% python3 -q
>>> import numpy as np
>>> import numpy.linalg as la
>>> np.set_printoptions(precision=2, suppress=True, linewidth=160)
>>> tidy = lambda a: np.round(a, 2) + 0
>>> F = np.load("data.npy")
>>> F
array([[ 97, 105,  53, 112, 118,  87,  86],
       [105, 125,  61, 118, 142,  83,  98],
       [ 53,  61,  39,  47,  69,  48,  63],
       [112, 118,  47, 165, 135,  99,  78],
       [118, 142,  69, 135, 162,  92, 111],
       [ 87,  83,  48,  99,  92,  91,  79],
       [ 86,  98,  63,  78, 111,  79, 102]])
>>> other = np.array([[-5, 3, -4],
...     [-1, 1, 2],
...     [-2, -1, 1],
...     [3, 4, 0],
...     [1, -1, -3],
...     [5, 2, 4],
...     [0, 2, -2]])
>>> np.vstack([F, other.T]).shape
(10, 7)
>>> la.matrix_rank(F @ other)
np.int64(3)
>>> np.einsum("ij->j", F)
array([658, 732, 380, 754, 829, 579, 617])
>>> W0 = np.array([[0, 0, 0, 1, 1, 0, 0],
...     [0, 0, 0, 0, 0, 1, 1],
...     [0, 0, 0, 0, 0, 0, 1],
...     [1, 0, 0, 0, 0, 0, 0],
...     [1, 0, 0, 0, 0, 0, 0],
...     [0, 1, 0, 0, 0, 0, 1],
...     [0, 1, 1, 0, 0, 1, 0]])
>>> rk = la.matrix_rank(W0)
>>> rk
np.int64(6)
>>> null = la.svd(W0)[2][rk:].T
>>> print(np.allclose(W0 @ null, 0))
True
>>> [int(la.matrix_rank(np.delete(W0, i, axis=0))) for i in range(7)]
[5, 5, 5, 6, 6, 5, 5]
>>> tidy(W0 @ null)
array([[0.],
       [0.],
       [0.],
       [0.],
       [0.],
       [0.],
       [0.]])
>>> [int(la.matrix_rank(W0[:, :j + 1])) for j in range(7)]
[1, 2, 3, 4, 4, 5, 6]
>>> A = np.array([[8.04, 2.7, 1.7, 1.8],
...     [0.33, 0.1, 0.7, 1.2],
...     [-4.19, -1.4, 0.2, -0.4],
...     [-0.52, -0.2, -1.5, -1.7],
...     [-1.89, -0.6, -0.9, -0.2],
...     [-0.83, -0.3, -0.9, -0.7],
...     [-5.06, -1.7, 0.7, -0.1],
...     [0.91, 0.3, -0.4, -0.8],
...     [4.51, 1.5, 0.0, -0.2],
...     [-2.34, -0.8, 1.2, -0.7],
...     [-5.49, -1.8, -0.4, -1.0],
...     [0.88, 0.3, -0.1, -0.3],
...     [3.7, 1.2, -0.8, -0.2]])
>>> Xc = (A - A.mean(axis=0)) / A.std(axis=0)
>>> np.argwhere(np.abs(Xc) > 2)
array([[0, 0],
       [0, 1],
       [0, 3]])
>>> coef = la.lstsq(np.delete(Xc, 1, axis=1), Xc[:, 1])[0]
>>> print(tidy(1 - np.var(Xc[:, 1] - np.delete(Xc, 1, axis=1) @ coef)))
1.0
>>> d = la.norm(A[:, None] - A[None], axis=-1)
>>> np.flatnonzero(d[4] < d.mean() / 2)
array([3, 4, 5, 9])
>>> print(d.mean(axis=1).argmax())
0
>>> print(d[4].round(6).argsort(kind="stable")[:4])
[4 5 3 9]
>>> U, sig, Vt = la.svd(A, full_matrices=False)
>>> print(np.abs(U[:, 0]).round(6).argmax())
0
>>> tidy(U.T @ A @ Vt.T)
array([[14.41,  0.  ,  0.  ,  0.  ],
       [ 0.  ,  3.83,  0.  ,  0.  ],
       [ 0.  ,  0.  ,  1.58,  0.  ],
       [ 0.  ,  0.  ,  0.  ,  0.06]])
>>> tidy(Vt @ Vt.T)
array([[1., 0., 0., 0.],
       [0., 1., 0., 0.],
       [0., 0., 1., 0.],
       [0., 0., 0., 1.]])
>>> tidy(np.cumsum(sig ** 2) / np.sum(sig ** 2))
array([0.92, 0.99, 1.  , 1.  ])
>>> tidy(np.abs(Vt[0]))
array([0.94, 0.31, 0.05, 0.13])
>>> print(tidy(np.sqrt((sig ** 2).sum())), tidy(la.norm(A)))
14.99 14.99
>>> U.shape, sig.shape, Vt.shape
((13, 4), (4,), (4, 4))
>>> lab = A[:, 0] > np.median(A[:, 0])
>>> u = A[lab].mean(axis=0) - A[~lab].mean(axis=0)
>>> np.argsort(-np.abs(u).round(6), kind="stable")
array([0, 1, 3, 2])
>>> print(((A - A.mean(axis=0)) @ u > 0).astype(int))
[1 1 0 0 0 0 0 1 1 0 0 1 1]
>>> print(tidy(u))
[5.96 1.99 0.41 0.94]
>>> mat = np.load("x.npy")
>>> print(mat)
[[ 3.12 -2.21 -0.29 -0.82]
 [-2.21  5.72 -0.43 -0.42]
 [-0.29 -0.43  3.74  1.54]
 [-0.82 -0.42  1.54  2.43]]
>>> x0 = np.array([-3, -3, -2, 2])
>>> h = np.maximum(mat @ x0, 0)
>>> mat * (h > 1e-9)[:, None]
array([[ 0.  , -0.  , -0.  , -0.  ],
       [-0.  ,  0.  , -0.  , -0.  ],
       [-0.  , -0.  ,  0.  ,  0.  ],
       [-0.82, -0.42,  1.54,  2.43]])
>>> h
array([0. , 0. , 0. , 5.5])
>>> tidy(np.tanh(mat @ x0))
array([-1.  , -1.  , -0.98,  1.  ])
>>> np.maximum(mat @ (3 * x0), 0)
array([ 0. ,  0. ,  0. , 16.5])
>>> L = la.cholesky(mat)
>>> print(tidy(np.diag(L) ** 2))
[3.12 4.15 3.62 1.5 ]
>>> tidy(np.prod(np.diag(L)) ** 2), tidy(la.det(mat))
(np.float64(70.22), np.float64(70.22))
>>> tidy(mat / np.sqrt(np.outer(np.diag(mat), np.diag(mat))))
array([[ 1.  , -0.52, -0.08, -0.3 ],
       [-0.52,  1.  , -0.09, -0.11],
       [-0.08, -0.09,  1.  ,  0.51],
       [-0.3 , -0.11,  0.51,  1.  ]])
>>> print(tidy(L @ L.T))
[[ 3.12 -2.21 -0.29 -0.82]
 [-2.21  5.72 -0.43 -0.42]
 [-0.29 -0.43  3.74  1.54]
 [-0.82 -0.42  1.54  2.43]]
>>> w, V = la.eigh(mat)
>>> x0 = np.array([3, 0, 2, 1])
>>> np.abs(mat).sum(axis=1).max(), tidy(np.abs(w).max())
(np.float64(8.78), np.float64(7.0))
>>> (np.sign(V[:, -1].round(6)) == np.sign(V[0, -1].round(6))).astype(int)
array([1, 0, 1, 1])
>>> w, V = la.eig(mat)
>>> tidy(np.sort(la.eigvals(la.inv(mat))))
array([0.14, 0.2 , 0.5 , 1.  ])
>>> tidy(mat @ V[:, 0] - w[0] * V[:, 0])
array([0., 0., 0., 0.])
>>> print(tidy(np.sort(la.eigvals(mat @ mat))))
[ 1.    4.   25.06 49.03]
>>> arr = 0.5 ** np.abs(np.subtract.outer(np.arange(7), np.arange(7)))
>>> tidy(arr)
array([[1.  , 0.5 , 0.25, 0.12, 0.06, 0.03, 0.02],
       [0.5 , 1.  , 0.5 , 0.25, 0.12, 0.06, 0.03],
       [0.25, 0.5 , 1.  , 0.5 , 0.25, 0.12, 0.06],
       [0.12, 0.25, 0.5 , 1.  , 0.5 , 0.25, 0.12],
       [0.06, 0.12, 0.25, 0.5 , 1.  , 0.5 , 0.25],
       [0.03, 0.06, 0.12, 0.25, 0.5 , 1.  , 0.5 ],
       [0.02, 0.03, 0.06, 0.12, 0.25, 0.5 , 1.  ]])
>>> x0 = np.ones(7)
>>> for _ in range(6):
...     x0 = arr @ x0
...     x0 /= la.norm(x0)
...     print(round(x0 @ arr @ x0, 2))
... 
2.48
2.49
2.49
2.49
2.49
2.49
>>> print(tidy(la.eigvalsh(arr)[-1]))
2.49
>>> W1 = np.array([[4, 4, 2, 1, 1],
...     [5, 4, 4, 2, 1],
...     [4, 5, 0, 0, 1],
...     [4, 3, 5, 2, 0],
...     [2, 3, 4, 0, 3],
...     [5, 1, 4, 3, 3],
...     [0, 4, 3, 5, 0]])
>>> coef = np.array([-3, -1, 0, 1, -3])
>>> H = np.maximum(arr @ W1 + coef, 0)
>>> (H > 0).astype(int)
array([[1, 1, 1, 1, 0],
       [1, 1, 1, 1, 0],
       [1, 1, 1, 1, 0],
       [1, 1, 1, 1, 1],
       [1, 1, 1, 1, 1],
       [1, 1, 1, 1, 1],
       [1, 1, 1, 1, 0]])
>>> tidy((H > 0).mean(axis=0))
array([1.  , 1.  , 1.  , 1.  , 0.43])
>>> basis = np.array([[2, -3, 3], [-3, -2, 0], [-3, 0, 2], [1, 3, 3], [-1, 0, 1]])
>>> print((H @ basis).round(6).argmax(axis=1))
[2 2 2 2 2 2 2]
>>> w, V = la.eigh(arr)
>>> tidy(V.T @ V)
array([[1., 0., 0., 0., 0., 0., 0.],
       [0., 1., 0., 0., 0., 0., 0.],
       [0., 0., 1., 0., 0., 0., 0.],
       [0., 0., 0., 1., 0., 0., 0.],
       [0., 0., 0., 0., 1., 0., 0.],
       [0., 0., 0., 0., 0., 1., 0.],
       [0., 0., 0., 0., 0., 0., 1.]])
>>> tidy(la.eigvalsh(arr + 2 * np.eye(7)))
array([2.35, 2.39, 2.49, 2.66, 3.  , 3.61, 4.49])
>>> print(tidy(np.abs(V[:, -1])))
[0.26 0.37 0.44 0.46 0.44 0.37 0.26]
>>> tidy(la.svd(arr, compute_uv=False))
array([2.49, 1.61, 1.  , 0.66, 0.49, 0.39, 0.35])
>>> tidy(la.eigvalsh(arr @ arr))
array([0.12, 0.15, 0.24, 0.44, 1.  , 2.61, 6.22])
>>> np.unique(w.round(6) + 0, return_counts=True)[1]
array([1, 1, 1, 1, 1, 1, 1])
>>> tidy(V @ np.diag(w) @ V.T)
array([[1.  , 0.5 , 0.25, 0.13, 0.06, 0.03, 0.02],
       [0.5 , 1.  , 0.5 , 0.25, 0.12, 0.06, 0.03],
       [0.25, 0.5 , 1.  , 0.5 , 0.25, 0.13, 0.06],
       [0.13, 0.25, 0.5 , 1.  , 0.5 , 0.25, 0.13],
       [0.06, 0.12, 0.25, 0.5 , 1.  , 0.5 , 0.25],
       [0.03, 0.06, 0.13, 0.25, 0.5 , 1.  , 0.5 ],
       [0.02, 0.03, 0.06, 0.13, 0.25, 0.5 , 1.  ]])
>>> tidy(V.T @ arr @ V)
array([[0.35, 0.  , 0.  , 0.  , 0.  , 0.  , 0.  ],
       [0.  , 0.39, 0.  , 0.  , 0.  , 0.  , 0.  ],
       [0.  , 0.  , 0.49, 0.  , 0.  , 0.  , 0.  ],
       [0.  , 0.  , 0.  , 0.66, 0.  , 0.  , 0.  ],
       [0.  , 0.  , 0.  , 0.  , 1.  , 0.  , 0.  ],
       [0.  , 0.  , 0.  , 0.  , 0.  , 1.61, 0.  ],
       [0.  , 0.  , 0.  , 0.  , 0.  , 0.  , 2.49]])
>>> U, sig, Vt = la.svd(arr, full_matrices=False)
>>> tidy(sig)
array([2.49, 1.61, 1.  , 0.66, 0.49, 0.39, 0.35])
>>> U.shape, sig.shape, Vt.shape
((7, 7), (7,), (7, 7))
>>> tidy(U.T @ U)
array([[1., 0., 0., 0., 0., 0., 0.],
       [0., 1., 0., 0., 0., 0., 0.],
       [0., 0., 1., 0., 0., 0., 0.],
       [0., 0., 0., 1., 0., 0., 0.],
       [0., 0., 0., 0., 1., 0., 0.],
       [0., 0., 0., 0., 0., 1., 0.],
       [0., 0., 0., 0., 0., 0., 1.]])
>>> print(tidy(sig / sig[0]))
[1.   0.65 0.4  0.27 0.2  0.16 0.14]
>>> np.abs(U[:, 0]).round(6).argmax()
np.int64(3)
>>> E = np.loadtxt("w.csv", delimiter=",")
>>> E
array([[ 1.,  1.,  1.,  1.,  1.,  1.,  1.,  1.],
       [ 1.,  1., -1., -1.,  1.,  1., -1., -1.],
       [ 1., -1.,  1., -1., -1.,  1., -1.,  1.],
       [ 1.,  1.,  1.,  1., -1., -1., -1., -1.]])
>>> U, sig, Vt = la.svd(E, full_matrices=False)
>>> tidy(Vt @ Vt.T)
array([[1., 0., 0., 0.],
       [0., 1., 0., 0.],
       [0., 0., 1., 0.],
       [0., 0., 0., 1.]])
>>> tidy(np.sqrt((sig ** 2).sum())), tidy(la.norm(E))
(np.float64(5.66), np.float64(5.66))
>>> np.allclose(U * sig @ Vt, E)
True
>>> np.cumsum(sig ** 2) / np.sum(sig ** 2)
array([0.25, 0.5 , 0.75, 1.  ])
>>> T = np.stack([E, -1 * E, E[::-1]])
>>> print((T @ E.T).shape)
(3, 4, 4)
>>> print(T.shape)
(3, 4, 8)
>>> np.einsum("bij,cij->bc", T, T)
array([[ 32., -32.,   0.],
       [-32.,  32.,   0.],
       [  0.,   0.,  32.]])
>>> cov = E.T @ E
>>> tidy(la.svd(E, compute_uv=False) ** 2)
array([8., 8., 8., 8.])
>>> print(la.matrix_rank(cov))
4
>>> print((E @ E.T).shape)
(4, 4)
>>> W1 = np.array([[3, -3, -1, -2, -1, 3],
...     [-3, 2, 0, 0, -3, 0],
...     [3, 0, 1, 2, -3, -2],
...     [2, 2, 1, -1, -2, 1],
...     [1, -3, 1, 3, -2, -3],
...     [3, -3, -3, -1, -2, -1],
...     [0, -1, -1, 0, -1, -1],
...     [0, 0, -3, 0, 1, 3]])
>>> coef = np.array([3, 2, 3, 2, 1, 1])
>>> H = np.maximum(E @ W1 + coef, 0)
>>> print((H > 0).mean(axis=0))
[1.   0.25 0.5  0.5  0.25 0.75]
>>> la.matrix_rank(H)
np.int64(4)
>>> (H > 0).astype(int)
array([[1, 0, 0, 1, 0, 1],
       [1, 0, 1, 1, 0, 0],
       [1, 0, 0, 0, 1, 1],
       [1, 1, 1, 0, 0, 1]])
>>> basis = np.array([[3, 3, 0], [3, 7, 6], [1, 7, 7], [7, 6, 4], [4, 4, 2], [9, 8, 7]])
>>> (H @ basis).round(6).argmax(axis=1)
array([0, 1, 0, 1])
>>> W1 @ basis
array([[  8, -11, -14],
       [-15,  -7,   6],
       [ -6,   0,  -5],
       [  7,  21,  18],
       [-19, -25, -24],
       [-27, -55, -54],
       [-17, -26, -22],
       [ 28,   7,   2]])
>>> u = np.array([2, 2, 0, 2])
>>> rng = np.random.default_rng(82620)
>>> M = np.outer(rng.normal(size=10), u) + 0.3 * rng.normal(size=(10, 4))
>>> print(tidy(M))
[[-0.3  -0.3   0.19  0.5 ]
 [ 0.6   0.41 -0.01  0.82]
 [-1.58 -1.45 -0.14 -1.45]
 [ 3.56  3.23  0.09  3.37]
 [ 0.59  0.76 -0.05  0.17]
 [ 0.7   0.65  0.02  0.5 ]
 [ 2.75  2.56  0.04  2.31]
 [ 1.65  1.76  0.    2.23]
 [-3.07 -2.64  0.21 -2.95]
 [-1.22 -0.73 -0.42 -0.66]]
>>> lab = M[:, 3] > np.median(M[:, 3])
>>> u = M[lab].mean(axis=0) - M[~lab].mean(axis=0)
>>> ((M - M.mean(axis=0)) @ u > 0).astype(int)
array([0, 1, 0, 1, 1, 1, 1, 1, 0, 0])
>>> np.argsort(-np.abs(u).round(6), kind="stable")
array([0, 3, 1, 2])
>>> lab.astype(int)
array([0, 1, 0, 1, 0, 1, 1, 1, 0, 0])
>>> Q, V = la.qr(M[:, :2])[0], la.qr(M[:, 2:])[0]
>>> sig = la.svd(Q.T @ V, compute_uv=False)
>>> tidy(sig)
array([0.98, 0.47])
>>> tidy(la.norm(Q @ Q.T - V @ V.T, 2))
np.float64(0.88)
>>> (sig > 0.9).sum()
np.int64(1)
>>> tidy(np.degrees(np.arccos(sig.clip(0, 1))))
array([12.14, 62.12])
>>> tidy(la.det(mat[::-1]))
np.float64(70.22)
>>> tidy(la.det(2 * mat)), tidy(la.det(mat))
(np.float64(1123.58), np.float64(70.22))
>>> np.kron(np.eye(2, dtype=int), mat)
array([[ 3.12, -2.21, -0.29, -0.82,  0.  , -0.  , -0.  , -0.  ],
       [-2.21,  5.72, -0.43, -0.42, -0.  ,  0.  , -0.  , -0.  ],
       [-0.29, -0.43,  3.74,  1.54, -0.  , -0.  ,  0.  ,  0.  ],
       [-0.82, -0.42,  1.54,  2.43, -0.  , -0.  ,  0.  ,  0.  ],
       [ 0.  , -0.  , -0.  , -0.  ,  3.12, -2.21, -0.29, -0.82],
       [-0.  ,  0.  , -0.  , -0.  , -2.21,  5.72, -0.43, -0.42],
       [-0.  , -0.  ,  0.  ,  0.  , -0.29, -0.43,  3.74,  1.54],
       [-0.  , -0.  ,  0.  ,  0.  , -0.82, -0.42,  1.54,  2.43]])
>>> d = la.norm(M[:, None] - M[None], axis=-1)
>>> d.mean(axis=1).argmax()
np.int64(8)
>>> d[5].round(6).argsort(kind="stable")[:4]
array([5, 4, 1, 0])
>>> d.shape
(10, 10)
>>> np.flatnonzero(d[5] < d.mean() / 2)
array([0, 1, 4, 5])
>>> print((d + 1e9 * np.eye(10)).round(6).argmin(axis=1))
[1 5 9 6 5 4 7 6 2 2]
>>> tidy(la.norm(M, axis=1))
array([0.68, 1.1 , 2.59, 5.87, 0.98, 1.07, 4.41, 3.28, 5.02, 1.62])
>>> tidy(d[5])
array([1.39, 0.41, 3.66, 4.81, 0.37, 0.  , 3.34, 2.27, 6.08, 2.66])
>>> tidy(d[:5, :5])
array([[0.  , 1.21, 2.62, 5.97, 1.44],
       [1.21, 0.  , 3.66, 4.82, 0.74],
       [2.62, 3.66, 0.  , 8.46, 3.5 ],
       [5.97, 4.82, 8.46, 0.  , 5.02],
       [1.44, 0.74, 3.5 , 5.02, 0.  ]])
>>> tidy(la.norm(M - M.mean(axis=0), axis=1))
array([1.01, 0.41, 3.33, 5.14, 0.51, 0.4 , 3.68, 2.54, 5.75, 2.31])
